$ python -q
>>> import numpy as np
>>> import numpy.linalg as la
>>> np.set_printoptions(precision=3, suppress=True, linewidth=140, floatmode="fixed")
>>> rnd = lambda a: np.round(a, 3) + 0
>>> m1 = np.load("x.npy")
>>> print(m1)
[[ -0.100   0.500   3.500   0.400   1.300   0.400]
 [  0.400  -0.600 -12.500  -0.300  -0.700   1.100]
 [ -2.100   1.300  -7.000   0.400   0.100  -1.400]
 [ -1.800  -0.600   8.500   0.100  -0.100   1.600]
 [ -0.600  -0.200  12.000  -0.800  -2.500  -0.800]
 [ -0.300  -0.600  -0.500   0.900  -0.500  -1.100]]
>>> B = np.array([[0, 2, 0], [0, 2, 0], [0, 1, 2], [0, 2, 2], [0, 1, 0], [2, 0, 2]])
>>> np.einsum("ij,ij->i", m1, m1)
array([ 14.520, 158.560,  57.230,  78.430, 151.930,   2.970])
>>> la.matrix_rank(np.vstack([m1, B.T]))
np.int64(6)
>>> la.matrix_rank(m1 @ B)
np.int64(3)
>>> O, R = la.qr(m1)
>>> O.shape, R.shape
((6, 6), (6, 6))
>>> rnd(np.abs(np.diag(R)))
array([ 2.876,  1.654, 19.485,  1.259,  1.928,  0.606])
>>> w1 = np.array([[1, -2, -1, -3, 3, 2],
...     [3, -2, -3, 1, 2, 2],
...     [0, 3, -1, 3, -3, 0],
...     [-2, 0, 3, 2, 2, 3],
...     [3, -1, 3, -1, 2, -1],
...     [1, -1, 3, 0, 2, 0]])
>>> beta = np.array([2, 5, 1, -5, -5, 2])
>>> H = np.maximum(m1 @ w1 + beta, 0)
>>> (H > 0).astype(int)
array([[1, 1, 1, 1, 0, 1],
       [1, 0, 1, 0, 1, 1],
       [1, 0, 1, 0, 1, 1],
       [0, 1, 1, 1, 0, 0],
       [0, 1, 0, 1, 0, 1],
       [0, 1, 1, 0, 0, 1]])
>>> C = np.array([[1, 5, 4], [0, 5, 2], [4, 4, 2], [4, 2, 0], [1, 3, 2], [3, 3, 3]])
>>> (H @ C).round(6).argmax(axis=1)
array([1, 1, 1, 1, 1, 1])
>>> rnd(la.norm(m1, 1)), rnd(la.norm(m1, np.inf))
(np.float64(44.0), np.float64(16.9))
>>> la.norm(m1, axis=1).argmax()
np.int64(1)
>>> print(rnd(la.norm(m1, axis=0)))
[ 2.876  1.749 20.833  1.367  2.950  2.782]
>>> print(rnd(la.norm(m1) ** 2 / la.norm(m1, 2) ** 2))
1.065
>>> rnd(la.norm(m1[3], 1)), rnd(la.norm(m1[3], np.inf))
(np.float64(12.7), np.float64(8.5))
>>> W0 = np.load("test11.npy")
>>> W0
array([[-1.000, -2.000,  0.000, -2.000, -1.000,  1.000],
       [-1.000, -1.000,  1.000,  0.000,  3.000,  2.000],
       [-3.000, -2.000, -1.000,  1.000, -1.000, -4.000],
       [-2.000,  0.000,  0.000,  1.000,  0.000, -1.000],
       [ 0.000,  0.000,  0.000,  0.000,  1.000,  0.000],
       [ 0.000,  0.000,  0.000,  0.000,  1.000,  0.000]])
>>> G = W0.T @ W0
>>> print(la.matrix_rank(G))
5
>>> np.diag(G)
array([15.000,  9.000,  2.000,  6.000, 13.000, 22.000])
>>> G
array([[15.000,  9.000,  2.000, -3.000,  1.000, 11.000],
       [ 9.000,  9.000,  1.000,  2.000,  1.000,  4.000],
       [ 2.000,  1.000,  2.000, -1.000,  4.000,  6.000],
       [-3.000,  2.000, -1.000,  6.000,  1.000, -7.000],
       [ 1.000,  1.000,  4.000,  1.000, 13.000,  9.000],
       [11.000,  4.000,  6.000, -7.000,  9.000, 22.000]])
>>> (W0 @ W0.T).shape
(6, 6)
>>> rnd(la.eigvalsh(G)[::-1])
array([38.220, 16.032, 11.090,  1.482,  0.176,  0.000])
>>> vec = np.array([-2, 1, 3, -2, 2, -3])
>>> a = np.maximum(G @ vec, 0)
>>> np.maximum(G @ (3 * vec), 0)
array([ 0.000,  0.000,  0.000, 48.000, 24.000,  0.000])
>>> G * (a > 1e-9)[:, None]
array([[ 0.000,  0.000,  0.000, -0.000,  0.000,  0.000],
       [ 0.000,  0.000,  0.000,  0.000,  0.000,  0.000],
       [ 0.000,  0.000,  0.000, -0.000,  0.000,  0.000],
       [-3.000,  2.000, -1.000,  6.000,  1.000, -7.000],
       [ 1.000,  1.000,  4.000,  1.000, 13.000,  9.000],
       [ 0.000,  0.000,  0.000, -0.000,  0.000,  0.000]])
>>> rnd(np.tanh(G @ vec))
array([-1.000, -1.000, -1.000,  1.000,  1.000, -1.000])
>>> G.T @ a
array([-40.000,  40.000,  16.000, 104.000, 120.000, -40.000])
>>> np.flatnonzero(a > 1e-9)
array([3, 4])
>>> a
array([ 0.000,  0.000,  0.000, 16.000,  8.000,  0.000])
